$ ipython --no-banner

In [1]: import numpy as np

In [2]: np.set_printoptions(precision=2, suppress=True, linewidth=200)

In [3]: E, _ = np.linalg.qr(np.array([[0.0, -2.1, 0.8], [0.1, -1.2, -0.9], [0.4, 2.2, -1.1]]))

In [4]: E
Out[4]: 
array([[ 0.  , -0.78, -0.63],
       [-0.24, -0.61,  0.75],
       [-0.97,  0.15, -0.19]])

In [5]: # orthonormal columns

In [6]: u = np.array([-3, 3, 1])

In [7]: np.cross(E[0, :3], E[2, :3])
Out[7]: array([ 0.24,  0.61, -0.75])

In [8]: np.polyval(u, E[0])
Out[8]: array([ 1.  , -3.15, -2.07])

In [9]: cov = E.T @ E

In [10]: np.trace(cov), round(float((E ** 2).sum()), 2)
Out[10]: (np.float64(3.0), 3.0)

In [11]: np.linalg.matrix_rank(cov)
Out[11]: np.int64(3)

In [12]: np.linalg.svd(E, compute_uv=False) ** 2
Out[12]: array([1., 1., 1.])

In [13]: rng = np.random.default_rng(16464)

In [14]: feats = np.eye(3, dtype=int)[rng.permutation(3)] * np.array([-3, 2, 2])

In [15]: feats
Out[15]: 
array([[-3,  0,  0],
       [ 0,  2,  0],
       [ 0,  0,  2]])

In [16]: w, evecs = np.linalg.eigh(feats)

In [17]: vec = np.array([5, 5, 0])

In [18]: vec @ feats @ vec / (vec @ vec), w[0], w[-1]
Out[18]: (np.float64(-0.5), np.float64(-3.0), np.float64(2.0))

In [19]: evecs * np.maximum(w, 0) @ evecs.T
Out[19]: 
array([[0., 0., 0.],
       [0., 2., 0.],
       [0., 0., 2.]])

In [20]: vec @ feats @ vec
Out[20]: np.int64(-25)

In [21]: M = np.load("data.npy")

In [22]: M
Out[22]: 
array([[-4, -2, -2, -2],
       [ 4,  2,  2,  2],
       [ 0,  0,  0,  0]])

In [23]: # column 2 repeats column 1

In [24]: Y = M + rng.integers(-2, 3, (3, 1)) @ rng.integers(-2, 3, (1, 4))

In [25]: Y
Out[25]: 
array([[-6, -3, -4, -3],
       [ 4,  2,  2,  2],
       [ 0,  0,  0,  0]])

In [26]: np.linalg.svd(Y - M, compute_uv=False)
Out[26]: array([3.16, 0.  , 0.  ])

In [27]: np.abs(Y - M).sum(axis=1)
Out[27]: array([6, 0, 0])

In [28]: th = np.radians(90)

In [29]: R = np.eye(4)

In [30]: R[2, 2] = R[1, 1] = np.cos(th)

In [31]: R[2, 1], R[1, 2] = -np.sin(th), np.sin(th)

In [32]: R.round(2) + 0
Out[32]: 
array([[ 1.,  0.,  0.,  0.],
       [ 0.,  0.,  1.,  0.],
       [ 0., -1.,  0.,  0.],
       [ 0.,  0.,  0.,  1.]])

In [33]: Y = M @ R.T

In [34]: Y
Out[34]: 
array([[-4., -2.,  2., -2.],
       [ 4.,  2., -2.,  2.],
       [ 0.,  0.,  0.,  0.]])

In [35]: np.allclose(M @ M.T, Y @ Y.T)
Out[35]: True

In [36]: cov = M.T @ M

In [37]: np.linalg.matrix_rank(cov)
Out[37]: np.int64(1)

In [38]: np.round(np.linalg.svd(M, compute_uv=False) ** 2, 2) + 0
Out[38]: array([56.,  0.,  0.])

In [39]: (M @ M.T).shape
Out[39]: (3, 3)

In [40]: np.argsort(-np.linalg.norm(M, axis=0).round(6), kind="stable")[:3]
Out[40]: array([0, 1, 2])

In [41]: round(float(np.linalg.norm(M, 2) / np.linalg.norm(M)), 2)
Out[41]: 1.0

In [42]: np.linalg.matrix_rank(M, rtol=0.1)
Out[42]: np.int64(1)

In [43]: Uu, sig, Vt = np.linalg.svd(M)

In [44]: sig.round(2) + 0
Out[44]: array([7.48, 0.  , 0.  ])

In [45]: Y = Uu[:, :1] @ np.diag(sig[:1]) @ Vt[:1]

In [46]: np.linalg.matrix_rank(Y)
Out[46]: np.int64(1)

In [47]: np.linalg.matrix_rank(M, rtol=0.05)
Out[47]: np.int64(1)

In [48]: np.abs(M - Y).max()
Out[48]: np.float64(0.0)

In [49]: round(float(np.linalg.norm(M - Y, 2)), 2), round(sig[1], 2)
Out[49]: (0.0, np.float64(0.0))

In [50]: W0 = np.array([[-1, 0, 0, 0], [4, 4, 0, 0], [2, -2, 5, 0], [5, 0, 2, -1]])

In [51]: # triangular, det is the product of the diagonal

In [52]: np.linalg.matrix_power(W0 - np.diag(np.diag(W0)), 4)
Out[52]: 
array([[0, 0, 0, 0],
       [0, 0, 0, 0],
       [0, 0, 0, 0],
       [0, 0, 0, 0]])

In [53]: np.sort(np.linalg.eigvals(W0))
Out[53]: array([-1., -1.,  4.,  5.])

In [54]: O = W0.astype(float).copy()

In [55]: for j in range(4):
    ...:     O[:, j] -= O[:, :j] @ (O[:, :j].T @ O[:, j])
    ...:     O[:, j] /= np.linalg.norm(O[:, j])
    ...: 

In [56]: np.round(O.T @ O, 2) + 0
Out[56]: 
array([[1., 0., 0., 0.],
       [0., 1., 0., 0.],
       [0., 0., 1., 0.],
       [0., 0., 0., 1.]])

In [57]: O
Out[57]: 
array([[-0.15,  0.06,  0.26, -0.95],
       [ 0.59,  0.72,  0.36,  0.06],
       [ 0.29, -0.61,  0.72,  0.11],
       [ 0.74, -0.32, -0.53, -0.28]])

In [58]: O, R = np.linalg.qr(W0)

In [59]: np.abs(np.diag(R))
Out[59]: array([6.78, 4.11, 2.56, 0.28])

In [60]: np.allclose(R.T @ R, W0.T @ W0)
Out[60]: True

In [61]: np.round(O @ R, 2) + 0
Out[61]: 
array([[-1.,  0.,  0.,  0.],
       [ 4.,  4.,  0.,  0.],
       [ 2., -2.,  5.,  0.],
       [ 5.,  0.,  2., -1.]])

In [62]: np.round(O.T @ O, 2) + 0
Out[62]: 
array([[1., 0., 0., 0.],
       [0., 1., 0., 0.],
       [0., 0., 1., 0.],
       [0., 0., 0., 1.]])

In [63]: A = np.load("out12.npy")

In [64]: A
Out[64]: 
array([[-1.,  1.,  1.],
       [ 1., -1.,  1.],
       [ 1.,  1., -1.]])

In [65]: # symmetric, so the eigenvalues are real

In [66]: w, evecs = np.linalg.eig(A)

In [67]: round(float(np.prod(w)), 2)
Out[67]: 4.0

In [68]: np.sort(np.linalg.eigvals(A @ A))
Out[68]: array([1., 4., 4.])

In [69]: w
Out[69]: array([ 1., -2., -2.])

In [70]: np.sort(np.linalg.eigvals(A.T))
Out[70]: array([-2., -2.,  1.])

In [71]: np.sort(np.linalg.eigvals(np.linalg.inv(A)))
Out[71]: array([-0.5, -0.5,  1. ])

In [72]: lab = rng.integers(0, 2, 4)

In [73]: X = (lab[:, None] == lab) * -1 + np.eye(4)

In [74]: X
Out[74]: 
array([[ 0.,  0.,  0.,  0.],
       [ 0.,  0., -1., -1.],
       [ 0., -1.,  0., -1.],
       [ 0., -1., -1.,  0.]])

In [75]: # 2 groups of indices that never mix

In [76]: hat = np.triu(np.array([[2, 2, 2, 3], [3, 1, 2, 2], [3, 3, 2, 0], [2, 0, 2, 1]]), 1) + np.eye(4)

In [77]: Y = hat @ X @ np.linalg.inv(hat)

In [78]: np.trace(Y), np.trace(X)
Out[78]: (np.float64(0.0), np.float64(0.0))

In [79]: np.linalg.matrix_rank(Y)
Out[79]: np.int64(3)

In [80]: np.unique(X.round(6), axis=0).shape
Out[80]: (4, 4)

In [81]: np.abs(np.diag(np.linalg.qr(X)[1])) > 1e-9
Out[81]: array([False,  True,  True,  True])

In [82]: round(np.trace(np.linalg.pinv(X) @ X), 2)
Out[82]: np.float64(3.0)

In [83]: Uu, sig, Vt = np.linalg.svd(X)

In [84]: evecs = Vt[:(sig > 1e-8).sum()]

In [85]: vec = X[2] + 2 * X[3] + rng.integers(2) * np.eye(4)[3]

In [86]: vec
Out[86]: array([ 0., -3., -2.,  0.])

In [87]: np.round(np.linalg.norm(vec - evecs.T @ evecs @ vec), 2)
Out[87]: np.float64(0.0)

In [88]: np.allclose(evecs.T @ evecs @ vec, vec)
Out[88]: True

In [89]: np.diag(evecs.T @ evecs)
Out[89]: array([0., 1., 1., 1.])

In [90]: O = feats.astype(float).copy()

In [91]: for j in range(3):
    ...:     O[:, j] -= O[:, :j] @ (O[:, :j].T @ O[:, j])
    ...:     O[:, j] /= np.linalg.norm(O[:, j])
    ...: 

In [92]: O.T @ O
Out[92]: 
array([[1., 0., 0.],
       [0., 1., 0.],
       [0., 0., 1.]])

In [93]: O.T @ feats
Out[93]: 
array([[3., 0., 0.],
       [0., 2., 0.],
       [0., 0., 2.]])

In [94]: arr = np.loadtxt("m.csv", delimiter=",")

In [95]: arr
Out[95]: 
array([[ 2.,  4., -2.],
       [-1., -2.,  3.],
       [-1., -2., -1.]])

In [96]: # looks like rank 2

In [97]: Y = arr / np.linalg.norm(arr, axis=1, keepdims=True)

In [98]: cov = Y @ Y.T

In [99]: cov[0]
Out[99]: array([ 1.  , -0.87, -0.67])

In [100]: (np.abs(cov) > 0.9).astype(int)
Out[100]: 
array([[1, 0, 0],
       [0, 1, 0],
       [0, 0, 1]])

In [101]: cov
Out[101]: 
array([[ 1.  , -0.87, -0.67],
       [-0.87,  1.  ,  0.22],
       [-0.67,  0.22,  1.  ]])
